% python3 -q
>>> import numpy as np
>>> import numpy.linalg as la
>>> np.set_printoptions(precision=2, suppress=True, linewidth=160)
>>> A = np.array([[-3, -5, 4],
...     [0, 0, 0],
...     [-4, -1, 8],
...     [1, -3, 2],
...     [1, -3, 2],
...     [0, 0, 0],
...     [1, -3, 2],
...     [0, 0, 0],
...     [0, 0, 0],
...     [0, 0, 0],
...     [0, 0, 0],
...     [-1, 4, 4],
...     [-3, -5, 4]])
>>> A
array([[-3, -5,  4],
       [ 0,  0,  0],
       [-4, -1,  8],
       [ 1, -3,  2],
       [ 1, -3,  2],
       [ 0,  0,  0],
       [ 1, -3,  2],
       [ 0,  0,  0],
       [ 0,  0,  0],
       [ 0,  0,  0],
       [ 0,  0,  0],
       [-1,  4,  4],
       [-3, -5,  4]])
>>> z = A[:, 0] > np.median(A[:, 0])
>>> r0 = A[z].mean(axis=0) - A[~z].mean(axis=0)
>>> round(float((((A - A.mean(axis=0)) @ r0 > 0) == z).mean()), 2)
0.85
>>> r0
array([ 2.1, -2.3,  0. ])
>>> ((A - A.mean(axis=0)) @ r0 > 0).astype(int)
array([1, 0, 0, 1, 1, 0, 1, 0, 0, 0, 0, 0, 1])
>>> z.astype(int)
array([0, 0, 0, 1, 1, 0, 1, 0, 0, 0, 0, 0, 0])
>>> cen = A - A.mean(axis=0)
>>> V = la.svd(cen)[2][:2]
>>> other = cen - cen @ V.T @ V
>>> np.round(np.cov(cen @ V.T, rowvar=False), 2) + 0
array([[9.03, 0.  ],
       [0.  , 5.1 ]])
>>> (cen @ V.T).std(axis=0)
array([2.89, 2.17])
>>> la.norm(other, axis=1).round(6).argmax()
np.int64(3)
>>> np.abs(A).max()
np.int64(8)
>>> np.zeros(13, 3)
Traceback (most recent call last):
  File "<python-input-18>", line 1, in <module>
    np.zeros(13, 3)
    ~~~~~~~~^^^^^^^
TypeError: Cannot interpret '3' as a data type
>>> np.diff(A, axis=0)
array([[ 3,  5, -4],
       [-4, -1,  8],
       [ 5, -2, -6],
       [ 0,  0,  0],
       [-1,  3, -2],
       [ 1, -3,  2],
       [-1,  3, -2],
       [ 0,  0,  0],
       [ 0,  0,  0],
       [ 0,  0,  0],
       [-1,  4,  4],
       [-2, -9,  0]])
>>> A - A[0]
array([[ 0,  0,  0],
       [ 3,  5, -4],
       [-1,  4,  4],
       [ 4,  2, -2],
       [ 4,  2, -2],
       [ 3,  5, -4],
       [ 4,  2, -2],
       [ 3,  5, -4],
       [ 3,  5, -4],
       [ 3,  5, -4],
       [ 3,  5, -4],
       [ 2,  9,  0],
       [ 0,  0,  0]])
>>> np.unravel_index(np.abs(A).argmax(), A.shape)
(np.int64(2), np.int64(2))
>>> A.mean(axis=0)
array([-0.62, -1.23,  2.  ])
>>> la.svd(A, compute_uv=False)
array([13.53,  7.82,  3.44])
>>> A[:, 3]
Traceback (most recent call last):
  File "<python-input-24>", line 1, in <module>
    A[:, 3]
    ~^^^^^^
IndexError: index 3 is out of bounds for axis 1 with size 3
>>> hat = A @ la.solve(A.T @ A, A.T)
>>> round(float(np.trace(hat)), 2)
3.0
>>> np.round(la.eigvalsh(hat), 2) + 0
array([0., 0., 0., 0., 0., 0., 0., 0., 0., 0., 1., 1., 1.])
>>> np.diag(hat)
array([0.4 , 0.  , 0.6 , 0.33, 0.33, 0.  , 0.33, 0.  , 0.  , 0.  , 0.  , 0.6 , 0.4 ])
>>> hat @ A[:, 2]
array([4., 0., 8., 2., 2., 0., 2., 0., 0., 0., 0., 4., 4.])
>>> np.allclose(hat @ hat, hat)
True
>>> gram = np.cov(A, rowvar=False)
>>> gram
array([[ 2.76,  0.93, -3.17],
       [ 0.93,  6.19, -1.5 ],
       [-3.17, -1.5 ,  6.  ]])
>>> np.corrcoef(A.T)
array([[ 1.  ,  0.22, -0.78],
       [ 0.22,  1.  , -0.25],
       [-0.78, -0.25,  1.  ]])
>>> M = np.load("data.npy")
>>> M
array([[0, 1, 1],
       [1, 0, 1],
       [1, 1, 0]])
>>> # equal to its transpose
>>> np.all(la.eigvalsh(M) > 0)
np.False_
>>> np.trace(M @ M @ M) // 6
np.int64(1)
>>> M.sum(axis=0)
array([2, 2, 2])
>>> Lm = np.diag(M.sum(axis=1)) - M
>>> Lm @ np.ones(3)
array([0., 0., 0.])
>>> Lm
array([[ 2, -1, -1],
       [-1,  2, -1],
       [-1, -1,  2]])
>>> round(la.det(Lm[1:, 1:]))
3
>>> la.matrix_rank(Lm)
np.int64(2)
>>> np.round(la.eigvalsh(Lm), 2) + 0
array([0., 3., 3.])
>>> E = np.loadtxt("sample15.csv", delimiter=",")
>>> E
array([[ 4.02, -2.33,  1.85],
       [ 4.42, -0.57,  2.26],
       [-4.43,  0.13, -2.32],
       [ 3.29,  3.13,  2.09],
       [-1.73, -4.47, -1.42],
       [-4.3 , -0.92, -2.37],
       [ 2.59, -4.19,  0.88],
       [ 4.03, -2.3 ,  1.86],
       [-2.07,  4.52, -0.57],
       [-4.02,  2.33, -1.85],
       [ 0.48,  4.91,  0.81],
       [-3.01, -3.46, -1.98],
       [ 2.93,  3.56,  1.95],
       [ 3.91,  2.09,  2.3 ],
       [ 3.65,  2.59,  2.22],
       [ 3.66, -3.02,  1.58],
       [ 3.76,  2.41,  2.26],
       [ 3.47, -3.3 ,  1.45],
       [ 1.88,  4.39,  1.49]])
>>> Uu, s, Vh = la.svd(E)
>>> s.round(2) + 0
array([16.92, 13.74,  0.  ])
>>> other = Uu[:, :2] @ np.diag(s[:2]) @ Vh[:2]
>>> la.matrix_rank(E, rtol=0.05)
np.int64(2)
>>> other
array([[ 4.02, -2.33,  1.85],
       [ 4.42, -0.57,  2.26],
       [-4.43,  0.13, -2.32],
       [ 3.29,  3.13,  2.09],
       [-1.73, -4.47, -1.42],
       [-4.3 , -0.92, -2.37],
       [ 2.59, -4.19,  0.88],
       [ 4.03, -2.3 ,  1.86],
       [-2.07,  4.52, -0.57],
       [-4.02,  2.33, -1.85],
       [ 0.48,  4.91,  0.81],
       [-3.01, -3.46, -1.98],
       [ 2.93,  3.56,  1.95],
       [ 3.91,  2.09,  2.3 ],
       [ 3.65,  2.59,  2.22],
       [ 3.66, -3.02,  1.58],
       [ 3.76,  2.41,  2.26],
       [ 3.47, -3.3 ,  1.45],
       [ 1.88,  4.39,  1.49]])
>>> round(la.norm(other, 2) / la.norm(other), 2)
np.float64(0.78)
>>> np.argsort(-la.norm(other, axis=0).round(6), kind="stable")[:3]
array([0, 1, 2])
>>> la.matrix_rank(other, rtol=0.1)
np.int64(2)
>>> W0 = np.loadtxt("case1.csv", delimiter=",")
>>> W0
array([[ 0.,  0.,  0.],
       [ 0., -1.,  0.],
       [ 0.,  0.,  3.]])
>>> # 3 groups of indices that never mix
>>> round(float(la.eigvals(W0).sum().real), 2)
2.0
>>> np.einsum("ij,ji->", W0, W0)
np.float64(10.0)
>>> la.eigvals(W0)
array([ 0., -1.,  3.])
>>> round(float(la.det(2 * W0)), 2), np.round(la.det(W0), 2)
(0.0, np.float64(0.0))
>>> round(la.det(W0), 2)
np.float64(0.0)
>>> la.determinant(W0)
Traceback (most recent call last):
  File "<python-input-64>", line 1, in <module>
    la.determinant(W0)
    ^^^^^^^^^^^^^^
AttributeError: module 'numpy.linalg' has no attribute 'determinant'
>>> np.round(np.abs(la.eigvals(W0)).max(), 2)
np.float64(3.0)
>>> hat = np.triu(np.array([[2, 1, 3], [3, 4, 0], [2, 5, 5]]), 1) + np.eye(3)
>>> other = hat @ W0 @ la.inv(hat)
>>> other
array([[ 0., -1.,  9.],
       [ 0., -1.,  0.],
       [ 0.,  0.,  3.]])
>>> la.matrix_rank(other)
np.int64(2)
>>> hat @ W0 - W0 @ hat
array([[ 0., -1.,  9.],
       [ 0.,  0.,  0.],
       [ 0.,  0.,  0.]])
